>>> import numpy as np
>>> from numpy import linalg as LA
>>> np.set_printoptions(precision=1, suppress=True, linewidth=200)
>>> F = np.load("block15.npy")
>>> print(F)
[[151 -17  -2]
 [-17 349   9]
 [ -2   9 148]]
>>> print((F - F.T) / 2)
[[0. 0. 0.]
 [0. 0. 0.]
 [0. 0. 0.]]
>>> print(np.round(np.abs(LA.eigvals(F)).max(), 1))
350.9
>>> print(np.trace(F))
648
>>> assert F == F.T
Traceback (most recent call last):
  File "<python-input-8>", line 1, in <module>
    assert F == F.T
           ^^^^^^^^
ValueError: The truth value of an array with more than one element is ambiguous. Use a.any() or a.all()
>>> print(np.allclose(F, F.T))
True
>>> print(F.sum(axis=0))
[132 341 155]
>>> print(LA.matrix_rank(F))
3
>>> print(np.diff(F, axis=0))
[[-168  366   11]
 [  15 -340  139]]
>>> print(F.sum(axis=1))
[132 341 155]
>>> print(F - F[0])
[[   0    0    0]
 [-168  366   11]
 [-153   26  150]]
>>> print(round(LA.norm(F), 1))
409.0
>>> J = np.load("layer16.npy")
>>> print(J)
[[-0.8  0.3  0.1 -0.4]
 [-0.5 -0.4 -0.5  0.5]
 [ 0.1 -0.4 -0.6 -0.7]
 [ 0.1  0.8 -0.6  0.1]]
>>> # orthonormal columns
>>> rng = np.random.default_rng(40)
>>> z = rng.permutation(4)
>>> print(z)
[1 0 3 2]
>>> out = J[z][:, z]
>>> print(round(float(LA.det(out)), 1), round(float(LA.det(J[z])), 1))
-1.0 -1.0
>>> print(np.allclose(out, J))
False
>>> print(round(float(np.trace(out)), 1))
-1.7
>>> print(np.diag(out))
[-0.4 -0.8  0.1 -0.6]
>>> print(np.sort(np.abs(LA.eigvals(out))))
[1. 1. 1. 1.]
>>> out = np.array([[3, 3, 2], [3, 2, 3]])
>>> Z = np.kron(out, J)
>>> print(round(LA.norm(Z, 2), 1), round(LA.norm(out, 2) * LA.norm(J, 2), 1))
6.6 6.6
>>> print(Z.shape)
(8, 12)
>>> print(LA.matrix_rank(Z))
8
>>> print(Z)
[[-2.5  0.9  0.4 -1.3 -2.5  0.9  0.4 -1.3 -1.7  0.6  0.3 -0.9]
 [-1.5 -1.2 -1.6  1.6 -1.5 -1.2 -1.6  1.6 -1.  -0.8 -1.1  1.1]
 [ 0.4 -1.2 -1.7 -2.1  0.4 -1.2 -1.7 -2.1  0.3 -0.8 -1.1 -1.4]
 [ 0.4  2.3 -1.8  0.3  0.4  2.3 -1.8  0.3  0.3  1.5 -1.2  0.2]
 [-2.5  0.9  0.4 -1.3 -1.7  0.6  0.3 -0.9 -2.5  0.9  0.4 -1.3]
 [-1.5 -1.2 -1.6  1.6 -1.  -0.8 -1.1  1.1 -1.5 -1.2 -1.6  1.6]
 [ 0.4 -1.2 -1.7 -2.1  0.3 -0.8 -1.1 -1.4  0.4 -1.2 -1.7 -2.1]
 [ 0.4  2.3 -1.8  0.3  0.3  1.5 -1.2  0.2  0.4  2.3 -1.8  0.3]]
>>> cov = J.T @ J
>>> print(np.allclose(cov, cov.T))
True
>>> print(cov.round(1) + 0)
[[1. 0. 0. 0.]
 [0. 1. 0. 0.]
 [0. 0. 1. 0.]
 [0. 0. 0. 1.]]
>>> print(LA.svd(J, compute_uv=False) ** 2)
[1. 1. 1. 1.]
>>> A = np.load("w.npy")
>>> print(A)
[[ 1.   0.   0.3]
 [ 0.   1.   0. ]
 [-0.3  0.   1. ]]
>>> out = A / LA.norm(A, axis=1, keepdims=True)
>>> cov = out @ out.T
>>> print(LA.norm(out, axis=1))
[1. 1. 1.]
>>> print((cov - 2 * np.eye(3)).round(6).argmax(axis=1))
[1 0 0]
>>> print(np.degrees(np.arccos(np.clip(cov[2, 1], -1, 1))))
90.0
>>> X = np.loadtxt("m.csv", delimiter=",")
>>> print(X.round(1) + 0)
[[ 0.   0.6 -0.4  0.   0.7]
 [-0.6  0.1 -0.5 -0.5 -0.4]
 [ 0.8  0.3 -0.3 -0.1 -0.4]
 [ 0.3 -0.6 -0.1 -0.7  0.4]
 [ 0.  -0.5 -0.7  0.6  0. ]]
>>> print(np.allclose(X @ X.T, X.T @ X))
True
>>> print(round(np.abs(LA.eigvals(X)).max(), 1))
1.0
>>> print(np.round(LA.det(X), 1))
1.0
>>> z = rng.permutation(5)
>>> print(z)
[3 1 0 4 2]
>>> out = X[z][:, z]
>>> print(round(LA.det(out), 1), round(LA.det(X[z]), 1))
1.0 -1.0
>>> x = np.array([1, -1, 3, 3, 3])
>>> print(5 - LA.matrix_rank(X - np.eye(5), tol=1e-8))
1
>>> print(np.abs(LA.eigvals(X)))
[1. 1. 1. 1. 1.]
>>> print(round(LA.norm(x), 1), round(LA.norm(X @ x), 1))
5.4 5.4
>>> O, V = LA.qr(X[:, :4])[0], LA.qr(X[:, 4:])[0]
>>> sv = LA.svd(O.T @ V, compute_uv=False)
>>> print(sv.round(1) + 0)
[0.]
>>> print(LA.svd(X, compute_uv=False))
[1. 1. 1. 1. 1.]
>>> print(np.round(X.T @ X, 1) + 0)
[[1. 0. 0. 0. 0.]
 [0. 1. 0. 0. 0.]
 [0. 0. 1. 0. 0.]
 [0. 0. 0. 1. 0.]
 [0. 0. 0. 0. 1.]]
>>> print(LA.norm(X, axis=0))
[1. 1. 1. 1. 1.]
>>> print(np.round(X @ X.T, 1) + 0)
[[1. 0. 0. 0. 0.]
 [0. 1. 0. 0. 0.]
 [0. 0. 1. 0. 0.]
 [0. 0. 0. 1. 0.]
 [0. 0. 0. 0. 1.]]
>>> feats = np.load("case6.npy")
>>> print(feats)
[[0 0 0 0 0 1 1 0 0 0]
 [0 0 0 1 1 0 1 1 0 0]
 [0 0 0 0 0 0 0 0 0 1]
 [0 1 0 0 0 0 0 0 0 0]
 [0 1 0 0 0 1 0 0 0 0]
 [1 0 0 0 1 0 0 0 0 0]
 [1 1 0 0 0 0 0 0 0 0]
 [0 1 0 0 0 0 0 0 0 1]
 [0 0 0 0 0 0 0 0 0 0]
 [0 0 1 0 0 0 0 1 0 0]]
>>> # symmetric
>>> print(round(LA.eigvalsh(feats).min(), 1))
-2.2
>>> print(np.all(LA.eigvalsh(feats) > 0))
False
>>> t3 = np.stack([feats, 5 * feats, feats[::-1]])
>>> print(LA.matrix_rank(t3.reshape(3, -1)))
2
>>> print((t3 @ feats.T).shape)
(3, 10, 10)
>>> print(t3.sum(axis=0))
[[0 0 1 0 0 6 6 1 0 0]
 [0 0 0 6 6 0 6 6 0 0]
 [0 1 0 0 0 0 0 0 0 7]
 [1 7 0 0 0 0 0 0 0 0]
 [1 6 0 0 1 6 0 0 0 0]
 [6 1 0 0 6 1 0 0 0 0]
 [6 7 0 0 0 0 0 0 0 0]
 [0 6 0 0 0 0 0 0 0 7]
 [0 0 0 1 1 0 1 1 0 0]
 [0 0 6 0 0 1 1 6 0 0]]
>>> print(t3.shape)
(3, 10, 10)
>>> print(LA.det(t3))
[0. 0. 0.]
>>> print(np.round(np.sort(LA.eigvals(feats).real), 1) + 0)
[-2.2 -1.6 -1.3 -0.3  0.   0.   0.6  1.   1.5  2.3]
>>> print(feats @ feats)
[[2 1 0 0 1 0 0 0 0 0]
 [1 4 0 0 0 1 0 0 0 1]
 [0 0 1 0 0 0 0 1 0 0]
 [0 0 0 1 1 0 1 1 0 0]
 [1 0 0 1 2 0 1 1 0 0]
 [0 1 0 0 0 2 1 0 0 0]
 [0 0 0 1 1 1 2 1 0 0]
 [0 0 1 1 1 0 1 2 0 0]
 [0 0 0 0 0 0 0 0 0 0]
 [0 1 0 0 0 0 0 0 0 2]]
>>> print((LA.matrix_power((feats != 0) + (feats.T != 0) + np.eye(10), 10) > 0).astype(int))
[[1 1 1 1 1 1 1 1 0 1]
 [1 1 1 1 1 1 1 1 0 1]
 [1 1 1 1 1 1 1 1 0 1]
 [1 1 1 1 1 1 1 1 0 1]
 [1 1 1 1 1 1 1 1 0 1]
 [1 1 1 1 1 1 1 1 0 1]
 [1 1 1 1 1 1 1 1 0 1]
 [1 1 1 1 1 1 1 1 0 1]
 [0 0 0 0 0 0 0 0 1 0]
 [1 1 1 1 1 1 1 1 0 1]]
>>> z = rng.integers(0, 3, 8)
>>> m1 = np.array([[1, -2, 1, 2, 0, -2, -1, 1],
...     [2, -2, -2, -1, 2, -1, -1, -2],
...     [-2, 2, 1, 0, -1, 1, 2, -2],
...     [2, 1, -1, -2, 1, 0, 0, -2],
...     [-2, 1, 1, 0, 0, -2, 0, -1],
...     [-2, 0, 2, -1, -1, 1, 0, 2],
...     [-1, 1, -1, -2, 2, 1, 1, 2],
...     [-2, 2, -1, -2, 1, -1, 1, 2]]) * (z[:, None] == z)
>>> print(m1)
[[ 1  0  0  2  0  0  0  1]
 [ 0 -2  0  0  0  0 -1  0]
 [ 0  0  1  0 -1  1  0  0]
 [ 2  0  0 -2  0  0  0 -2]
 [ 0  0  1  0  0 -2  0  0]
 [ 0  0  2  0 -1  1  0  0]
 [ 0  1  0  0  0  0  1  0]
 [-2  0  0 -2  0  0  0  2]]
>>> # splits into 3 blocks
>>> z = rng.permutation(8)
>>> print(z)
[3 2 1 5 0 6 4 7]
>>> out = m1[z][:, z]
>>> print(np.allclose(out, m1))
False
>>> print(np.round(LA.det(out), 1), np.round(LA.det(m1[z]), 1))
32.0 -32.0
>>> print(np.trace(out))
2
>>> print(np.diag(out))
[-2  1 -2  1  1  1  0  2]
>>> out = LA.inv(m1)
>>> print(out)
[[ 0.5  0.   0.   0.4  0.   0.   0.   0.1]
 [-0.  -1.  -0.  -0.  -0.  -0.  -1.  -0. ]
 [ 0.   0.  -1.   0.   0.   1.   0.   0. ]
 [-0.  -0.  -0.  -0.2 -0.  -0.  -0.  -0.2]
 [ 0.   0.  -2.5  0.  -0.5  1.5  0.   0. ]
 [-0.  -0.  -0.5 -0.  -0.5  0.5 -0.  -0. ]
 [ 0.   1.   0.   0.   0.   0.   2.   0. ]
 [ 0.5  0.   0.   0.1  0.   0.   0.   0.4]]
>>> print(LA.det(m1) * out)
[[ 16.   0.   0.  12.   0.   0.   0.   4.]
 [ -0. -32.  -0.  -0.  -0.  -0. -32.  -0.]
 [  0.   0. -32.   0.   0.  32.   0.   0.]
 [ -0.  -0.  -0.  -8.  -0.  -0.  -0.  -8.]
 [  0.   0. -80.   0. -16.  48.   0.   0.]
 [ -0.  -0. -16.  -0. -16.  16.  -0.  -0.]
 [  0.  32.   0.   0.   0.   0.  64.   0.]
 [ 16.   0.   0.   4.   0.   0.   0.  12.]]
>>> print(np.round(LA.inv(out), 1) + 0)
[[ 1.  0.  0.  2.  0.  0.  0.  1.]
 [ 0. -2.  0.  0.  0.  0. -1.  0.]
 [ 0.  0.  1.  0. -1.  1.  0.  0.]
 [ 2.  0.  0. -2.  0.  0.  0. -2.]
 [ 0.  0.  1.  0.  0. -2.  0.  0.]
 [ 0.  0.  2.  0. -1.  1.  0.  0.]
 [ 0.  1.  0.  0.  0.  0.  1.  0.]
 [-2.  0.  0. -2.  0.  0.  0.  2.]]
>>> M = np.loadtxt("sample11.csv", delimiter=",")
>>> print(M)
[[ 8. -9. -3. -6.  3.  9. -3.  3. -3.]
 [-9.  8.  3.  6. -3. -9.  3. -3.  3.]
 [-3.  3.  0.  2. -1. -3.  1. -1.  1.]
 [-6.  6.  2.  3. -2. -6.  2. -2.  2.]
 [ 3. -3. -1. -2.  0.  3. -1.  1. -1.]
 [ 9. -9. -3. -6.  3.  8. -3.  3. -3.]
 [-3.  3.  1.  2. -1. -3.  0. -1.  1.]
 [ 3. -3. -1. -2.  1.  3. -1.  0. -1.]
 [-3.  3.  1.  2. -1. -3.  1. -1.  0.]]
>>> # symmetric
>>> hat = np.triu(np.array([[-3, 1, -3], [4, 1, 4], [5, 2, -4]]), 1) + np.eye(3)
>>> out = hat @ F @ LA.inv(hat)
>>> print(out)
[[  140.   165.  -677.]
 [  -25.   410. -1114.]
 [   -2.    11.    98.]]
>>> def softmax(z):
...     e = np.exp(z - z.max(axis=-1, keepdims=True))
...     return e / e.sum(axis=-1, keepdims=True)
... 
>>> print(softmax(out).sum(axis=1))
[1. 1. 1.]
>>> S = out @ out.T / np.sqrt(3)
>>> print(softmax(S).round(6).argmax(axis=1))
[1 1 2]
>>> print(softmax(S + np.triu(np.full(S.shape, -np.inf), 1)))
[[1. 0. 0.]
 [0. 1. 0.]
 [0. 0. 1.]]
>>> out = np.array([[1, 1], [1, -1]])
>>> W0 = np.kron(out, np.kron(out, out))[rng.permutation(8)][:7]
>>> print(W0)
[[ 1  1  1  1  1  1  1  1]
 [ 1 -1  1 -1  1 -1  1 -1]
 [ 1 -1 -1  1  1 -1 -1  1]
 [ 1  1 -1 -1 -1 -1  1  1]
 [ 1 -1  1 -1 -1  1 -1  1]
 [ 1  1 -1 -1  1  1 -1 -1]
 [ 1  1  1  1 -1 -1 -1 -1]]
>>> print(W0.sum(axis=0))
[ 7  1  1 -1  1 -1 -1  1]
>>> print(np.unravel_index(np.abs(W0).argmax(), W0.shape))
(np.int64(0), np.int64(0))
>>> print(W0.mean(axis=0))
[ 1.   0.1  0.1 -0.1  0.1 -0.1 -0.1  0.1]
>>> print(round(float(LA.norm(W0)), 1))
7.5
>>> print(np.diff(W0, axis=0))
[[ 0 -2  0 -2  0 -2  0 -2]
 [ 0  0 -2  2  0  0 -2  2]
 [ 0  2  0 -2 -2  0  2  0]
 [ 0 -2  2  0  0  2 -2  0]
 [ 0  2 -2  0  2  0  0 -2]
 [ 0  0  2  2 -2 -2  0  0]]
>>> print(W0 - W0[0])
[[ 0  0  0  0  0  0  0  0]
 [ 0 -2  0 -2  0 -2  0 -2]
 [ 0 -2 -2  0  0 -2 -2  0]
 [ 0  0 -2 -2 -2 -2  0  0]
 [ 0 -2  0 -2 -2  0 -2  0]
 [ 0  0 -2 -2  0  0 -2 -2]
 [ 0  0  0  0 -2 -2 -2 -2]]
>>> print(np.count_nonzero(W0))
56
